>>> import numpy as np
>>> import numpy.linalg as la
>>> np.set_printoptions(precision=2, suppress=True, linewidth=140, legacy="1.25")
>>> rnd = lambda a: np.round(a, 2) + 0
>>> A = np.array([[0.0, 0.0, 0.0, 1.0],
...     [0.0, 0.0, 3.0, 3.0],
...     [0.0, 3.0, 0.0, 0.0],
...     [1.0, 3.0, 0.0, 0.0]])
>>> # symmetric, so the eigenvalues are real
>>> def softmax(z):
...     e = np.exp(z - z.max(axis=-1, keepdims=True))
...     return e / e.sum(axis=-1, keepdims=True)
... 
>>> print(rnd(softmax(A[2] + 4)))
[0.04 0.87 0.04 0.04]
>>> scores = A @ A.T / np.sqrt(4)
>>> print(rnd(softmax(scores)[2] @ A))
[0.49 2.97 0.02 0.02]
>>> print(rnd(softmax(scores + np.triu(np.full(scores.shape, -np.inf), 1))))
[[1.   0.   0.   0.  ]
 [0.   1.   0.   0.  ]
 [0.01 0.01 0.98 0.  ]
 [0.   0.   0.37 0.62]]
>>> print(rnd(softmax(scores)))
[[0.2  0.55 0.12 0.12]
 [0.   1.   0.   0.  ]
 [0.01 0.01 0.49 0.49]
 [0.   0.   0.37 0.62]]
>>> M2 = np.array([[1, 1], [1, -1]])
>>> rng = np.random.default_rng(59)
>>> J = np.kron(M2, np.kron(M2, M2))[rng.permutation(8)][:4]
>>> print(J)
[[ 1  1  1  1 -1 -1 -1 -1]
 [ 1  1 -1 -1  1  1 -1 -1]
 [ 1 -1 -1  1 -1  1  1 -1]
 [ 1 -1 -1  1  1 -1 -1  1]]
>>> blk = np.stack([J, 4 * J, J[::-1]])
>>> print(np.einsum("bij,cij->bc", blk, blk))
[[ 32 128   0]
 [128 512   0]
 [  0   0  32]]
>>> print((blk @ J.T).shape)
(3, 4, 4)
>>> print(rnd(la.norm(blk, axis=(1, 2))))
[ 5.66 22.63  5.66]
>>> print(la.matrix_rank(blk.reshape(3, -1)))
2
>>> x = np.array([3, -1, 3, -3, -2, -3, 3, 3])
>>> h1 = np.maximum(J @ x, 0)
>>> print(np.flatnonzero(h1 > 1e-9))
[0]
>>> print(J.T @ h1)
[ 1  1  1  1 -1 -1 -1 -1]
>>> print(h1)
[1 0 0 0]
>>> hat = np.triu(np.array([[1, 3, 2, 3], [0, 3, 0, 3], [3, 1, 3, 2], [2, 3, 1, 0]]), 1) + np.eye(4)
>>> M2 = hat @ A @ la.inv(hat)
>>> print(M2)
[[  3.   6.   3. -23.]
 [  3.   0.  -3.   0.]
 [  2.   3.  -4.  -7.]
 [  1.   0.  -2.   1.]]
>>> print(rnd(np.poly(M2)))
[  1.   0. -19.   0.   9.]
>>> M2 = J / np.sqrt((J ** 2).mean(axis=1, keepdims=True))
>>> print(la.matrix_rank(J - J.mean(axis=1, keepdims=True)))
4
>>> print(M2[3])
[ 1. -1. -1.  1.  1. -1. -1.  1.]
>>> print(rnd(la.norm(M2, axis=1)))
[2.83 2.83 2.83 2.83]
>>> print(la.matrix_rank(M2) == la.matrix_rank(J))
True
